% ipython --no-banner

In [1]: import numpy as np

In [2]: import numpy.linalg as la

In [3]: np.set_printoptions(precision=1, suppress=True, linewidth=100, floatmode="fixed")

In [4]: other = np.array([[-3, 7], [-3, -9], [-4, -4], [-2, -9], [0, -1], [-3, 9]])

In [5]: Z = np.array([[3, 2, 1, 0], [0, 2, 3, 1]])

In [6]: mat = other @ Z

In [7]: mat
Out[7]: 
array([[ -9,   8,  18,   7],
       [ -9, -24, -30,  -9],
       [-12, -16, -16,  -4],
       [ -6, -22, -29,  -9],
       [  0,  -2,  -3,  -1],
       [ -9,  12,  24,   9]])

In [8]: np.allclose(mat[:-1].T @ la.lstsq(mat[:-1].T, mat[-1])[0], mat[-1])
Out[8]: True

In [9]: try:
   ...:     la.inv(mat)
   ...: except la.LinAlgError as e:
   ...:     print(e)
   ...: 
Last 2 dimensions of the array must be square

In [10]: np.unique(mat.round(6), axis=0).shape
Out[10]: (6, 4)

In [11]: la.lstsq(mat[:-1].T, mat[-1])[2]
Out[11]: np.int32(2)

In [12]: rank = la.matrix_rank(mat)

In [13]: rank
Out[13]: np.int64(2)

In [14]: N = la.svd(mat)[2][rank:].T

In [15]: N.shape
Out[15]: (4, 2)

In [16]: [int(la.matrix_rank(mat[:i])) for i in range(1, len(mat) + 1)]
Out[16]: [1, 2, 2, 2, 2, 2]

In [17]: np.allclose(mat @ N, 0)
Out[17]: True

In [18]: [int(la.matrix_rank(np.delete(mat, i, axis=0))) for i in range(6)]
Out[18]: [2, 2, 2, 2, 2, 2]

In [19]: [int(la.matrix_rank(mat[:, :j + 1])) for j in range(4)]
Out[19]: [1, 2, 2, 2]

In [20]: np.count_nonzero(mat)
Out[20]: np.int64(23)

In [21]: round(float(la.norm(mat)), 1)
Out[21]: 71.9

In [22]: la.matrix_rank(mat)
Out[22]: np.int64(2)

In [23]: mat.sum(axis=1)
Out[23]: array([ 24, -72, -48, -66,  -6,  36])

In [24]: np.round(la.svd(mat, compute_uv=False), 1) + 0
Out[24]: array([68.7, 21.1,  0.0,  0.0])

In [25]: np.diff(mat, axis=0)
Out[25]: 
array([[  0, -32, -48, -16],
       [ -3,   8,  14,   5],
       [  6,  -6, -13,  -5],
       [  6,  20,  26,   8],
       [ -9,  14,  27,  10]])

In [26]: np.abs(mat).max()
Out[26]: np.int64(30)

In [27]: mat[:, 4]
---------------------------------------------------------------------------
IndexError                                Traceback (most recent call last)
Cell In[27], line 1
----> 1 mat[:, 4]

IndexError: index 4 is out of bounds for axis 1 with size 4

In [28]: np.unravel_index(np.abs(mat).argmax(), mat.shape)
Out[28]: (np.int64(1), np.int64(2))
